$ python -q
>>> import numpy as np
>>> import numpy.linalg as la
>>> np.set_printoptions(precision=2, suppress=True, linewidth=160)
>>> X = np.load("mat.npy")
>>> print(X)
[[ 16   0  16]
 [ -8   0  -8]
 [-16   0 -16]
 [ 24   0  24]]
>>> rank = la.matrix_rank(X)
>>> print(rank)
1
>>> N = la.svd(X)[2][rank:].T
>>> print(N @ N.T)
[[ 0.5  0.  -0.5]
 [ 0.   1.   0. ]
 [-0.5  0.   0.5]]
>>> print([int(la.matrix_rank(X[:, :j + 1])) for j in range(3)])
[1, 1, 1]
>>> print(np.round(X @ N, 2) + 0)
[[0. 0.]
 [0. 0.]
 [0. 0.]
 [0. 0.]]
>>> print([int(la.matrix_rank(np.delete(X, i, axis=0))) for i in range(4)])
[1, 1, 1, 1]
>>> M2 = X / la.norm(X, axis=1, keepdims=True)
>>> gram = M2 @ M2.T
>>> print(gram[0])
[ 1. -1. -1.  1.]
>>> print(np.degrees(np.arccos(np.clip(gram[0, 3], -1, 1))))
0.0
>>> print((np.abs(gram) > 0.9).astype(int))
[[1 1 1 1]
 [1 1 1 1]
 [1 1 1 1]
 [1 1 1 1]]
>>> print(gram)
[[ 1. -1. -1.  1.]
 [-1.  1.  1. -1.]
 [-1.  1.  1. -1.]
 [ 1. -1. -1.  1.]]
>>> E = np.load("block9.npy")
>>> print(E)
[[0 0 1 0]
 [0 0 0 1]
 [1 0 0 0]
 [0 1 0 0]]
>>> print(la.matrix_power(E, 2))
[[1 0 0 0]
 [0 1 0 0]
 [0 0 1 0]
 [0 0 0 1]]
>>> pr = np.eye(4)[1]
>>> for _ in range(7):
...     pr = pr @ E
...     print(pr.round(2))
... 
[0. 0. 0. 1.]
[0. 1. 0. 0.]
[0. 0. 0. 1.]
[0. 1. 0. 0.]
[0. 0. 0. 1.]
[0. 1. 0. 0.]
[0. 0. 0. 1.]
>>> W0 = np.array([[0.0, -2.65, -4.81],
...     [0.0, 7.57, 0.87],
...     [0.0, 3.47, -1.41],
...     [0.0, -18.42, -13.56],
...     [0.0, -7.93, -7.74],
...     [0.0, 0.55, -3.03],
...     [0.0, 5.69, -0.17],
...     [0.0, -2.48, -4.71],
...     [0.0, -8.75, -8.2],
...     [0.0, 2.78, -1.79],
...     [0.0, 3.85, -1.19],
...     [0.0, 7.81, 1.01],
...     [0.0, 5.92, -0.04],
...     [0.0, -1.84, -4.36],
...     [0.0, 2.56, -1.91],
...     [0.0, 6.99, 0.55],
...     [0.0, -20.11, -14.51],
...     [0.0, -10.22, -9.01],
...     [0.0, -17.9, -13.28]])
>>> print(W0)
[[  0.    -2.65  -4.81]
 [  0.     7.57   0.87]
 [  0.     3.47  -1.41]
 [  0.   -18.42 -13.56]
 [  0.    -7.93  -7.74]
 [  0.     0.55  -3.03]
 [  0.     5.69  -0.17]
 [  0.    -2.48  -4.71]
 [  0.    -8.75  -8.2 ]
 [  0.     2.78  -1.79]
 [  0.     3.85  -1.19]
 [  0.     7.81   1.01]
 [  0.     5.92  -0.04]
 [  0.    -1.84  -4.36]
 [  0.     2.56  -1.91]
 [  0.     6.99   0.55]
 [  0.   -20.11 -14.51]
 [  0.   -10.22  -9.01]
 [  0.   -17.9  -13.28]]
>>> def softmax(z):
...     e = np.exp(z - z.max(axis=-1, keepdims=True))
...     return e / e.sum(axis=-1, keepdims=True)
... 
>>> print(softmax(W0[13] + -1))
[0.85 0.14 0.01]
>>> att = W0 @ W0.T / np.sqrt(3)
>>> print(softmax(att).round(6).argmax(axis=1))
[16 11 11 16 16 16 11 16 16 11 11 11 11 16 11 11 16 16 16]
>>> print(np.unique(W0.round(6), axis=0).shape)
(19, 3)
>>> print(np.round(np.trace(la.pinv(W0) @ W0), 2))
2.0
>>> print(W0 @ la.pinv(W0) @ W0)
[[  0.    -2.65  -4.81]
 [  0.     7.57   0.87]
 [  0.     3.47  -1.41]
 [  0.   -18.42 -13.56]
 [  0.    -7.93  -7.74]
 [  0.     0.55  -3.03]
 [  0.     5.69  -0.17]
 [  0.    -2.48  -4.71]
 [  0.    -8.75  -8.2 ]
 [  0.     2.78  -1.79]
 [  0.     3.85  -1.19]
 [  0.     7.81   1.01]
 [  0.     5.92  -0.04]
 [  0.    -1.84  -4.36]
 [  0.     2.56  -1.91]
 [  0.     6.99   0.55]
 [  0.   -20.11 -14.51]
 [  0.   -10.22  -9.01]
 [  0.   -17.9  -13.28]]
>>> print(np.allclose(W0[:-1].T @ la.lstsq(W0[:-1].T, W0[-1])[0], W0[-1]))
True
>>> print(la.lstsq(W0[:-1].T, W0[-1])[2])
2
>>> U, s, Vt = la.svd(W0)
>>> vecs = Vt[:(s > 1e-8).sum()]
>>> rng = np.random.default_rng(1597)
>>> x0 = W0[17] + 5 * W0[16] + rng.integers(2) * np.eye(3)[0]
>>> print(x0)
[   0.   -110.77  -81.56]
>>> print(np.round(vecs.T @ vecs, 2) + 0)
[[0. 0. 0.]
 [0. 1. 0.]
 [0. 0. 1.]]
>>> print(np.round(la.norm(x0 - vecs.T @ vecs @ x0), 2))
0.0
>>> print(np.diag(vecs.T @ vecs))
[0. 1. 1.]
>>> print(round(la.norm(W0, 2) / la.norm(W0), 2))
0.97
>>> print(np.argsort(-la.norm(W0, axis=0).round(6), kind="stable")[:3])
[1 2 0]
>>> print(la.cond(W0) > 100)
True
>>> print([round(float(x), 2) for x in la.svd(W0, compute_uv=False)[:3]])
[48.26, 11.67, 0.0]
>>> F = np.loadtxt("dump.csv", delimiter=",")
>>> print(F)
[[ 0.55 -0.83]
 [-0.83 -0.55]]
>>> x0 = np.array([5, 0])
>>> print(2 - la.matrix_rank(F - np.eye(2), tol=1e-8))
1
>>> print(la.inv(F))
[[ 0.55 -0.83]
 [-0.83 -0.55]]
>>> print(round(float(la.norm(x0)), 2), round(float(la.norm(F @ x0)), 2))
5.0 5.0
>>> print(round(la.det(F), 2))
-1.0
>>> labels = rng.permutation(2)
>>> print(labels)
[1 0]
>>> M2 = F[labels][:, labels]
>>> print(np.diag(M2))
[-0.55  0.55]
>>> print(M2)
[[-0.55 -0.83]
 [-0.83  0.55]]
>>> print(np.trace(M2))
0.0
>>> print(np.allclose(F @ F.T, F.T @ F))
True
>>> print(np.round(np.abs(la.eigvals(F)).max(), 2))
1.0
>>> print(np.allclose(F, F.T))
True
>>> print((F - F.T) / 2)
[[0. 0.]
 [0. 0.]]
>>> x0 = np.array([3, 1])
>>> h1 = np.maximum(F @ x0, 0)
>>> print(np.tanh(F @ x0))
[ 0.67 -1.  ]
>>> print(F * (h1 > 1e-9)[:, None])
[[ 0.55 -0.83]
 [-0.   -0.  ]]
>>> print(np.flatnonzero(h1 > 1e-9))
[0]
>>> x0 = np.array([-2, -1])
>>> target = F @ x0
>>> print(target)
[-0.27  2.22]
>>> print(la.solve(F, 2 * target))
[-4. -2.]
>>> M2 = np.array([[-1, -1, -1, -1], [-2, 1, 1, 0], [-2, -2, -1, 0], [2, 2, 2, -1]])
>>> A = M2 + M2.T
>>> print(A)
[[-2 -3 -3  1]
 [-3  2 -1  2]
 [-3 -1 -2  2]
 [ 1  2  2 -2]]
>>> evals, vecs = la.eigh(A)
>>> print(la.svd(A, compute_uv=False))
[7.36 4.05 1.09 0.4 ]
>>> print(vecs @ np.diag(evals) @ vecs.T)
[[-2. -3. -3.  1.]
 [-3.  2. -1.  2.]
 [-3. -1. -2.  2.]
 [ 1.  2.  2. -2.]]
>>> print(np.abs(vecs[:, -1]))
[0.46 0.83 0.17 0.26]
>>> print(la.eigvalsh(A + -3 * np.eye(4)))
[-10.36  -4.09  -2.6    1.05]
>>> print(round(evals.sum(), 2), np.trace(A))
-4.0 -4
>>> M2 = la.inv(A)
>>> print(np.allclose(M2, A.T))
False
>>> print((np.abs(M2) > 1e-9).astype(int))
[[1 1 1 1]
 [1 1 1 1]
 [1 1 1 1]
 [1 1 1 1]]
>>> print(la.inv(M2))
[[-2. -3. -3.  1.]
 [-3.  2. -1.  2.]
 [-3. -1. -2.  2.]
 [ 1.  2.  2. -2.]]
>>> print(np.round(A @ M2, 2) + 0)
[[1. 0. 0. 0.]
 [0. 1. 0. 0.]
 [0. 0. 1. 0.]
 [0. 0. 0. 1.]]
>>> print(la.det(A) * M2)
[[  2.   4. -12.  -7.]
 [  4.   8. -11.  -1.]
 [-12. -11.  20.   3.]
 [ -7.  -1.   3.  -8.]]
>>> print(round(float(la.det(A.T)), 2))
13.0
>>> print(np.kron(np.eye(2, dtype=int), A))
[[-2 -3 -3  1  0  0  0  0]
 [-3  2 -1  2  0  0  0  0]
 [-3 -1 -2  2  0  0  0  0]
 [ 1  2  2 -2  0  0  0  0]
 [ 0  0  0  0 -2 -3 -3  1]
 [ 0  0  0  0 -3  2 -1  2]
 [ 0  0  0  0 -3 -1 -2  2]
 [ 0  0  0  0  1  2  2 -2]]
>>> print(np.round(la.det(A[::-1]), 2))
13.0
>>> print(np.einsum("ii->", A))
-4
>>> print(round(la.eigvals(A).sum().real, 2))
-4.0
>>> print(np.einsum("ij,ji->", A, A))
72
>>> evals, vecs = la.eigh(A)
>>> x0 = np.array([3, 3, 2, 3])
>>> print(la.eigvalsh(A[1:, 1:]))
[-4.68 -0.15  2.83]
>>> print(vecs * np.abs(evals) @ vecs.T)
[[ 3.82  0.05  2.1  -2.  ]
 [ 0.05  3.78  1.9  -0.31]
 [ 2.1   1.9   2.75 -1.55]
 [-2.   -0.31 -1.55  2.55]]
>>> print(x0 @ A @ x0)
-50
>>> print(np.abs(A).sum(axis=1).max(), round(float(np.abs(evals).max()), 2))
9 7.36
>>> print(np.round(x0 @ A @ x0 / (x0 @ x0), 2), round(float(evals[0]), 2), round(evals[-1], 2))
-1.61 -7.36 4.05
>>> labels = rng.permutation(4)
>>> M2 = A[:, labels] * rng.choice([-1, 1], 4)
>>> print(M2)
[[-3  3  1  2]
 [-1 -2  2  3]
 [-2  1  2  3]
 [ 2 -2 -2 -1]]
>>> U, _, Vt = la.svd(A.T @ M2)
>>> print(labels)
[2 1 3 0]
>>> print(np.round(U @ Vt, 2) + 0)
[[ 0.  0.  0. -1.]
 [ 0. -1.  0.  0.]
 [ 1.  0.  0.  0.]
 [ 0.  0.  1.  0.]]
>>> data = np.loadtxt("out2.csv", delimiter=",")
>>> print(data)
[[0. 1. 1.]
 [1. 0. 1.]
 [1. 1. 0.]]
>>> M2 = np.array([[3, 3, -3], [1, 2, -2], [-1, 0, 2]])
>>> print(la.matrix_rank(data @ M2))
3
>>> print(np.einsum("ij->j", data))
[2. 2. 2.]
>>> print(M2.T @ data.T)
[[ 0.  2.  4.]
 [ 2.  3.  5.]
 [ 0. -1. -5.]]
>>> print(np.einsum("ij,ij->i", data, data))
[2. 2. 2.]
>>> print(np.einsum("ik,kj->ji", data, M2))
[[ 0.  2.  4.]
 [ 2.  3.  5.]
 [ 0. -1. -5.]]
>>> print(np.vstack([data, M2.T]).shape)
(6, 3)
>>> print(np.einsum("ik,kj->ij", data, M2))
[[ 0.  2.  0.]
 [ 2.  3. -1.]
 [ 4.  5. -5.]]
>>> evals, vecs = la.eig(data)
>>> print(evals)
[-1.  2. -1.]
>>> print(np.round(data @ vecs[:, 0] - evals[0] * vecs[:, 0], 2) + 0)
[0. 0. 0.]
>>> print(np.sort(la.eigvals(data @ data)))
[1. 1. 4.]
>>> print([round(float(la.det(data[:i, :i])), 2) + 0 for i in range(1, 4)])
[0.0, -1.0, 2.0]
>>> M2 = data / la.norm(data, axis=1, keepdims=True)
>>> gram = M2 @ M2.T
>>> print((gram - 2 * np.eye(3)).round(6).argmax(axis=1))
[1 0 0]
>>> print((np.abs(gram) > 0.9).astype(int))
[[1 0 0]
 [0 1 0]
 [0 0 1]]
>>> print(np.round(np.degrees(np.arccos(np.clip(gram[2, 0], -1, 1))), 2))
60.0
>>> print(gram[2])
[0.5 0.5 1. ]
>>> print(la.norm(M2, axis=1))
[1. 1. 1.]
>>> K = -1 * np.eye(3) + np.eye(3, k=1)
>>> print(K)
[[-1.  1.  0.]
 [ 0. -1.  1.]
 [ 0.  0. -1.]]
>>> x0 = np.array([1, 0, 0])
>>> target = K @ x0
>>> print(target)
[-1.  0.  0.]
>>> print(la.solve(K, target + K[:, 0]))
[ 2. -0. -0.]
>>> print(la.solve(K, 2 * target))
[ 2. -0. -0.]
>>> print(la.solve(K.T, K[1]))
[-0.  1. -0.]
